% python3 -q
>>> import numpy as np
>>> from numpy import linalg as LA
>>> np.set_printoptions(suppress=True, linewidth=160)
>>> M = np.load("sample9.npy")
>>> M.round(3)
array([[  2.593,  15.34 ,   7.091,  -5.068,  -4.774,   4.566,  -5.657,   0.343,   2.494],
       [ -2.479,   1.121,   3.267,  -9.507, -14.094,  -7.954,  -0.333,  -5.352,  -0.95 ],
       [ -4.132,  -9.733,  -1.936,  -5.302,  -9.785, -10.623,   3.664,  -5.23 ,  -2.638],
       [  1.829,  14.303,   7.217,  -6.74 ,  -7.482,   2.43 ,  -5.256,  -0.865,   2.076],
       [ -2.489, -15.233,  -7.129,   5.325,   5.18 ,  -4.269,   5.615,  -0.169,  -2.441],
       [ -2.724,  -0.04 ,   2.782,  -9.293, -13.988,  -8.453,   0.097,  -5.478,  -1.159],
       [  3.345,  15.666,   6.523,  -2.788,  -1.282,   6.829,  -5.798,   1.756,   2.843],
       [ -2.291,   1.964,   3.61 ,  -9.63 , -14.122,  -7.562,  -0.645,  -5.241,  -0.793],
       [ -4.188, -10.719,  -2.506,  -4.597,  -8.907, -10.572,   4.025,  -5.029,  -2.751],
       [ -1.744, -14.156,  -7.212,   6.898,   7.746,  -2.199,   5.201,   0.99 ,  -2.027],
       [  0.376,  11.13 ,   6.695,  -8.829, -11.214,  -1.36 ,  -4.059,  -2.783,   1.172],
       [ -3.725,  -5.862,   0.108,  -7.427, -12.264, -10.239,   2.245,  -5.642,  -2.113],
       [ -3.898, -14.943,  -5.492,   0.235,  -2.423,  -8.713,   5.552,  -3.101,  -3.012],
       [  2.668,  15.41 ,   7.058,  -4.875,  -4.47 ,   4.783,  -5.685,   0.472,   2.533],
       [ -3.805, -15.179,  -5.738,   0.768,  -1.665,  -8.37 ,   5.635,  -2.839,  -2.994],
       [  1.319,  13.344,   7.133,  -7.615,  -8.977,   1.063,  -4.892,  -1.588,   1.773],
       [  4.193,  10.842,   2.579,   4.502,   8.788,  10.56 ,  -4.069,   5.   ,   2.765],
       [  2.58 ,  15.328,   7.096,  -5.1  ,  -4.824,   4.53 ,  -5.652,   0.322,   2.488],
       [  3.295,  15.677,   6.581,  -2.969,  -1.553,   6.671,  -5.8  ,   1.652,   2.823]])
>>> rk = LA.matrix_rank(M)
>>> rk
np.int64(2)
>>> N = LA.svd(M)[2][rk:].T
>>> N.shape
(9, 7)
>>> [int(LA.matrix_rank(M[:i])) for i in range(1, len(M) + 1)]
[1, 2, 2, 2, 2, 2, 2, 2, 2, 2, 2, 2, 2, 2, 2, 2, 2, 2, 2]
>>> Uu, sv, vt = LA.svd(M)
>>> np.argmax(sv[:-1] / (sv[1:] + 1e-6)) + 1
np.int64(2)
>>> out = Uu[:, :2] @ np.diag(sv[:2]) @ vt[:2]
>>> round(float(LA.norm(M - out, 2)), 3), round(float(sv[2]), 3)
(0.0, 0.0)
>>> LA.matrix_rank(M, rtol=0.05)
np.int64(2)
>>> round(float(np.abs(M - out).max()), 3)
0.0
>>> np.abs(np.diag(LA.qr(M)[1])) > 1e-9
array([ True,  True, False, False, False, False, False, False, False])
>>> round(np.trace(LA.pinv(M) @ M), 3)
np.float64(2.0)
>>> np.unique(M.round(6), axis=0).shape
(19, 9)
>>> t3 = np.stack([M, 3 * M, M[::-1]])
>>> np.round(LA.norm(t3, axis=(1, 2)), 3)
array([ 87.178, 261.534,  87.178])
>>> t3.shape
(3, 19, 9)
>>> (t3 @ M.T).shape
(3, 19, 19)
>>> LA.matrix_rank(t3.reshape(3, -1))
np.int64(2)
>>> E = np.diag(3 * np.array([-2, 3, 2, 3, -2])) + np.array([[1, 0, 2, 3, 3],
...     [0, 0, 3, 1, 2],
...     [1, 1, 3, 2, 1],
...     [1, 3, 1, 0, 0],
...     [1, 3, 1, 2, 3]])
>>> E
array([[-5,  0,  2,  3,  3],
       [ 0,  9,  3,  1,  2],
       [ 1,  1,  9,  2,  1],
       [ 1,  3,  1,  9,  0],
       [ 1,  3,  1,  2, -3]])
>>> x0 = np.array([-1, -3, 2, -1, 1])
>>> h = np.maximum(E @ x0, 0)
>>> np.flatnonzero(h > 1e-9)
array([0, 2])
>>> np.maximum(E @ (3 * x0), 0)
array([27,  0, 39,  0,  0])
>>> np.round(np.tanh(E @ x0), 3)
array([ 1., -1.,  1., -1., -1.])
>>> E * (h > 1e-9)[:, None]
array([[-5,  0,  2,  3,  3],
       [ 0,  0,  0,  0,  0],
       [ 1,  1,  9,  2,  1],
       [ 0,  0,  0,  0,  0],
       [ 0,  0,  0,  0,  0]])
>>> A = np.loadtxt("block15.csv", delimiter=",")
>>> A
array([[ -0.2,  -0.9,   0.3,  -0.3,   0.4,   0.4,   1.7,   0. ],
       [  0.1,   0.4,  -0.2,  -0.8,  -0.5,  -0.6,  -0.1,   2. ],
       [ -1.4,   0.7,   1.1,  -0.4,   0.8,  -0.3,  -0.2,  -0.9],
       [ -0.6,  -0.2,   0. ,  -0.6,  -1.2,  -1.2,  -0.3,  -0.8],
       [ -8. ,  -6. ,  -2. , -26. , -16. , -28. ,   6. , -22. ],
       [ -1.2,   0.7,   3. ,  -1.6,   0.7,   0.1,  -2.9,   0.2],
       [ -1.5,  -0.3,  -0.1,  -0.2,  -0.7,   0.4,   0.5,   0.4],
       [ -0.5,   0. ,  -1.2,  -0.2,   1.3,   0.6,   0.8,   0.7],
       [  1.4,   1.9,  -0.5,  -0.7,   0.4,  -0.5,  -0.7,   1.6],
       [  0.8,   1.3,   2.1,   1.5,   0.4,  -0.9,   1.7,   0.5],
       [  0.1,  -0.1,   0.6,   0.4,   0. ,   0.7,   0. ,  -1. ],
       [  0.6,  -0.7,  -0.2,  -0.6,  -0.7,  -0.1,  -0.8,  -2. ],
       [ -1.8,  -0.4,  -1. ,   1.2,   0.1,  -0.8,  -0.1,  -0.8],
       [  0.8,  -1.7,  -0.8,  -0.2,   0.3,   0.1,   1.5,   0.7],
       [  0.4,  -0.6,   0. ,  -0.8,  -1.1,  -0.3,   0.6,   1.1],
       [  0.5,   0.7,  -2. ,  -0.4,   0. ,   0. ,  -1.1,   0.4],
       [ -0.5,   0.4,  -0.9,   0.6,   1.2,   0. ,  -1.3,  -1.2],
       [ -1.3,   0.2,   0. ,   1.2,  -0.2,   1.4,  -1.7,  -1.8],
       [  0.7,   0.5,   0.8,  -1.7,   0.7,  -0.8,   0.5,   0.2],
       [  1.6,  -2.7,  -1. ,  -0.5,  -0.1,   1.1,   0.9,  -0.8],
       [ -0.5,  -1.1,   1.9,   0. ,  -1.1,   0.7,   0.9,  -1. ],
       [  1.2,  -0.7,  -0.9,  -0.2,   0.5,  -0.8,  -0.6,  -0.4],
       [  0.7,  -0.9,   0.7,  -1. ,   0. ,   0.2,   1.1,   0. ],
       [ -0.8,  -0.7,  -1. ,  -0.9,  -0.1,   0.4,  -2. ,   0.9]])
>>> # row 4 is much longer than the rest
>>> x0 = np.array([0, 0, 1, 0, -1])
>>> y = E @ x0
>>> y
array([-1,  1,  8,  1,  4])
>>> np.round(LA.solve(E, 3 * y), 3) + 0
array([ 0.,  0.,  3.,  0., -3.])
>>> np.round(LA.solve(E, y + E[:, 3]), 3) + 0
array([ 0.,  0.,  1.,  1., -1.])
>>> np.round(LA.solve(E, y), 3) + 0
array([ 0.,  0.,  1.,  0., -1.])
>>> np.round(LA.solve(E.T, E[2]), 3) + 0
array([0., 0., 1., 0., 0.])
>>> np.round(LA.solve(E, E[:, 4]), 3)
array([-0.,  0.,  0.,  0.,  1.])
>>> cov = A.T @ A
>>> np.trace(cov), (A ** 2).sum()
(np.float64(2507.7), np.float64(2507.7))
>>> (A @ A.T).shape
(24, 24)
>>> np.round(np.diag(cov), 3)
array([ 85.38,  58.52,  34.85, 692.22, 266.73, 794.02,  68.2 , 507.78])
>>> m1 = np.loadtxt("mat.csv", delimiter=",")
>>> m1
array([[ 0.,  0.,  0.,  0.,  0.,  0.,  0.,  0.,  3.,  0.],
       [ 0.,  0.,  0., -3.,  0.,  0.,  0.,  0.,  0.,  0.],
       [ 0.,  0.,  0.,  0.,  0., -3.,  0.,  0.,  0.,  0.],
       [ 0.,  0.,  0.,  0.,  0.,  0.,  3.,  0.,  0.,  0.],
       [ 0.,  0.,  0.,  0.,  1.,  0.,  0.,  0.,  0.,  0.],
       [ 0., -2.,  0.,  0.,  0.,  0.,  0.,  0.,  0.,  0.],
       [ 0.,  0.,  0.,  0.,  0.,  0.,  0.,  0.,  0., -1.],
       [ 2.,  0.,  0.,  0.,  0.,  0.,  0.,  0.,  0.,  0.],
       [ 0.,  0.,  1.,  0.,  0.,  0.,  0.,  0.,  0.,  0.],
       [ 0.,  0.,  0.,  0.,  0.,  0.,  0., -3.,  0.,  0.]])
>>> np.round(LA.svd(m1, compute_uv=False), 3)
array([3., 3., 3., 3., 3., 2., 2., 1., 1., 1.])
>>> np.round(LA.pinv(m1), 3)
array([[ 0.   ,  0.   ,  0.   ,  0.   ,  0.   ,  0.   ,  0.   ,  0.5  ,  0.   ,  0.   ],
       [ 0.   ,  0.   ,  0.   ,  0.   ,  0.   , -0.5  ,  0.   ,  0.   ,  0.   ,  0.   ],
       [ 0.   ,  0.   ,  0.   ,  0.   ,  0.   ,  0.   ,  0.   ,  0.   ,  1.   ,  0.   ],
       [ 0.   , -0.333,  0.   ,  0.   ,  0.   ,  0.   ,  0.   ,  0.   ,  0.   ,  0.   ],
       [ 0.   ,  0.   ,  0.   ,  0.   ,  1.   ,  0.   ,  0.   ,  0.   ,  0.   ,  0.   ],
       [ 0.   ,  0.   , -0.333,  0.   ,  0.   ,  0.   ,  0.   ,  0.   ,  0.   ,  0.   ],
       [ 0.   ,  0.   ,  0.   ,  0.333,  0.   ,  0.   ,  0.   ,  0.   ,  0.   ,  0.   ],
       [ 0.   ,  0.   ,  0.   ,  0.   ,  0.   ,  0.   ,  0.   ,  0.   ,  0.   , -0.333],
       [ 0.333,  0.   ,  0.   ,  0.   ,  0.   ,  0.   ,  0.   ,  0.   ,  0.   ,  0.   ],
       [ 0.   ,  0.   ,  0.   ,  0.   ,  0.   ,  0.   , -1.   ,  0.   ,  0.   ,  0.   ]])
>>> rng = np.random.default_rng(249496)
>>> labels = rng.permutation(10)
>>> labels
array([6, 1, 2, 5, 9, 3, 0, 7, 8, 4])
>>> out = m1[labels][:, labels]
>>> np.trace(out)
np.float64(1.0)
>>> cov = np.cov(M, rowvar=False)
>>> np.argsort(-M.std(axis=0).round(6), kind="stable")
array([1, 4, 5, 2, 3, 6, 7, 0, 8])
>>> np.round(np.median(M, axis=0), 3)
array([-1.744,  1.964,  3.267, -5.068, -4.824, -2.199, -0.645, -1.588, -0.793])
>>> np.round(M.std(axis=0), 3)
array([ 2.965, 12.258,  5.248,  4.98 ,  6.871,  6.831,  4.538,  3.035,  2.309])
>>> np.argwhere(np.triu(np.abs(np.corrcoef(M.T)) > 0.8, 1))
array([[0, 1],
       [0, 5],
       [0, 6],
       [0, 7],
       [0, 8],
       [1, 2],
       [1, 6],
       [1, 8],
       [2, 6],
       [2, 8],
       [3, 4],
       [4, 7],
       [5, 6],
       [5, 7],
       [5, 8],
       [6, 8]])
>>> np.trace(m1)
np.float64(1.0)
>>> round(np.abs(LA.eigvals(m1)).max(), 3)
np.float64(2.148)
>>> np.round(np.sort(np.abs(LA.eigvals(m1))), 3)
array([1.   , 2.148, 2.148, 2.148, 2.148, 2.148, 2.148, 2.148, 2.148, 2.148])
>>> (m1 != 0).astype(int)
array([[0, 0, 0, 0, 0, 0, 0, 0, 1, 0],
       [0, 0, 0, 1, 0, 0, 0, 0, 0, 0],
       [0, 0, 0, 0, 0, 1, 0, 0, 0, 0],
       [0, 0, 0, 0, 0, 0, 1, 0, 0, 0],
       [0, 0, 0, 0, 1, 0, 0, 0, 0, 0],
       [0, 1, 0, 0, 0, 0, 0, 0, 0, 0],
       [0, 0, 0, 0, 0, 0, 0, 0, 0, 1],
       [1, 0, 0, 0, 0, 0, 0, 0, 0, 0],
       [0, 0, 1, 0, 0, 0, 0, 0, 0, 0],
       [0, 0, 0, 0, 0, 0, 0, 1, 0, 0]])
>>> m1 @ m1
array([[ 0.,  0.,  3.,  0.,  0.,  0.,  0.,  0.,  0.,  0.],
       [ 0.,  0.,  0.,  0.,  0.,  0., -9.,  0.,  0.,  0.],
       [ 0.,  6.,  0.,  0.,  0.,  0.,  0.,  0.,  0.,  0.],
       [ 0.,  0.,  0.,  0.,  0.,  0.,  0.,  0.,  0., -3.],
       [ 0.,  0.,  0.,  0.,  1.,  0.,  0.,  0.,  0.,  0.],
       [ 0.,  0.,  0.,  6.,  0.,  0.,  0.,  0.,  0.,  0.],
       [ 0.,  0.,  0.,  0.,  0.,  0.,  0.,  3.,  0.,  0.],
       [ 0.,  0.,  0.,  0.,  0.,  0.,  0.,  0.,  6.,  0.],
       [ 0.,  0.,  0.,  0.,  0., -3.,  0.,  0.,  0.,  0.],
       [-6.,  0.,  0.,  0.,  0.,  0.,  0.,  0.,  0.,  0.]])
>>> W0 = np.array([[0, 2, 1, 3, 0],
...     [0, 0, 2, 3, 3],
...     [0, 0, 0, 2, 0],
...     [0, 0, 0, 0, 0],
...     [0, 0, 0, 0, 0]])
>>> # triangular
>>> out = np.array([[1, 2, 3], [1, 1, 3], [1, 0, 3], [3, 1, 1], [3, 2, 2]])
>>> np.einsum("ij,ij->i", W0, W0)
array([14, 22,  4,  0,  0])
>>> W0 @ out
array([[12,  5, 12],
       [20,  9, 15],
       [ 6,  2,  2],
       [ 0,  0,  0],
       [ 0,  0,  0]])
>>> LA.matrix_rank(W0 @ out)
np.int64(3)
>>> np.einsum("ik,kj->ji", W0, out)
array([[12, 20,  6,  0,  0],
       [ 5,  9,  2,  0,  0],
       [12, 15,  2,  0,  0]])
>>> np.vstack([W0, out.T]).shape
(8, 5)
>>> np.round(np.trace(LA.pinv(W0) @ W0), 3)
np.float64(3.0)
>>> np.unique(W0.round(6), axis=0).shape
(4, 5)
>>> np.round(np.sort(np.abs(LA.eigvals(W0))), 3)
array([0., 0., 0., 0., 0.])
>>> LA.matrix_rank(W0, rtol=0.1)
np.int64(3)
>>> [round(float(x), 3) for x in LA.svd(W0, compute_uv=False)[:3]]
[5.674, 2.584, 1.066]
>>> LA.cond(W0) > 100
np.True_
>>> round(float(LA.norm(W0, 2) / LA.norm(W0)), 3)
0.897
>>> np.argsort(-LA.norm(W0, axis=0).round(6), kind="stable")[:3]
array([3, 4, 2])
>>> out = np.array([[1, -1],
...     [2, 0],
...     [-1, 1],
...     [-1, -1],
...     [0, 0],
...     [-1, 0],
...     [1, 1],
...     [1, 1],
...     [2, 2],
...     [-1, 0]])
>>> np.einsum("ij,ij->i", m1, m1)
array([9., 9., 9., 9., 1., 4., 1., 4., 1., 9.])
>>> m1 @ out
array([[ 6.,  6.],
       [ 3.,  3.],
       [ 3.,  0.],
       [ 3.,  3.],
       [ 0.,  0.],
       [-4.,  0.],
       [ 1.,  0.],
       [ 2., -2.],
       [-1.,  1.],
       [-3., -3.]])
>>> K = np.load("x.npy")
>>> K
array([[2, 0, 0, 1, 0, 0, 0, 0, 0, 1, 3, 2],
       [3, 0, 0, 0, 0, 0, 0, 1, 0, 0, 0, 1],
       [0, 2, 3, 0, 0, 0, 0, 0, 0, 3, 0, 0],
       [0, 0, 0, 0, 0, 1, 2, 0, 1, 0, 0, 0],
       [0, 0, 0, 0, 0, 3, 0, 0, 2, 0, 0, 0],
       [0, 0, 0, 2, 3, 0, 0, 0, 0, 2, 0, 0],
       [0, 0, 0, 0, 0, 0, 0, 0, 0, 2, 0, 2],
       [2, 3, 0, 0, 0, 0, 0, 0, 0, 0, 1, 0],
       [0, 0, 0, 0, 0, 0, 0, 0, 0, 0, 0, 1],
       [0, 2, 0, 0, 0, 0, 0, 1, 0, 1, 1, 0],
       [2, 0, 2, 0, 0, 0, 0, 0, 0, 0, 0, 0],
       [0, 0, 0, 0, 0, 0, 0, 0, 2, 0, 0, 0]])
>>> out = np.array([[8, 2, 4],
...     [-5, 0, -3],
...     [-8, -9, -7],
...     [1, -8, -2],
...     [0, 8, 1],
...     [2, 9, -7],
...     [6, -3, 1],
...     [0, 7, -5],
...     [-7, -5, -2],
...     [-9, -9, -9],
...     [-1, 0, 2],
...     [-2, -6, 6]])
>>> K @ out
array([[  1, -25,  15],
       [ 22,   7,  13],
       [-61, -54, -54],
       [  7,  -2,  -7],
       [ -8,  17, -25],
       [-16, -10, -19],
       [-22, -30,  -6],
       [  0,   4,   1],
       [ -2,  -6,   6],
       [-20,  -2, -18],
       [  0, -14,  -6],
       [-14, -10,  -4]])
>>> np.einsum("ik,kj->ji", K, out)
array([[  1,  22, -61,   7,  -8, -16, -22,   0,  -2, -20,   0, -14],
       [-25,   7, -54,  -2,  17, -10, -30,   4,  -6,  -2, -14, -10],
       [ 15,  13, -54,  -7, -25, -19,  -6,   1,   6, -18,  -6,  -4]])
>>> np.einsum("ik,kj->ij", K, out)
array([[  1, -25,  15],
       [ 22,   7,  13],
       [-61, -54, -54],
       [  7,  -2,  -7],
       [ -8,  17, -25],
       [-16, -10, -19],
       [-22, -30,  -6],
       [  0,   4,   1],
       [ -2,  -6,   6],
       [-20,  -2, -18],
       [  0, -14,  -6],
       [-14, -10,  -4]])
>>> np.einsum("ij->j", K)
array([9, 7, 5, 3, 3, 4, 2, 2, 5, 9, 5, 6])
>>> out.T @ K.T
array([[  1,  22, -61,   7,  -8, -16, -22,   0,  -2, -20,   0, -14],
       [-25,   7, -54,  -2,  17, -10, -30,   4,  -6,  -2, -14, -10],
       [ 15,  13, -54,  -7, -25, -19,  -6,   1,   6, -18,  -6,  -4]])
>>> np.vstack([K, out.T]).shape
(15, 12)
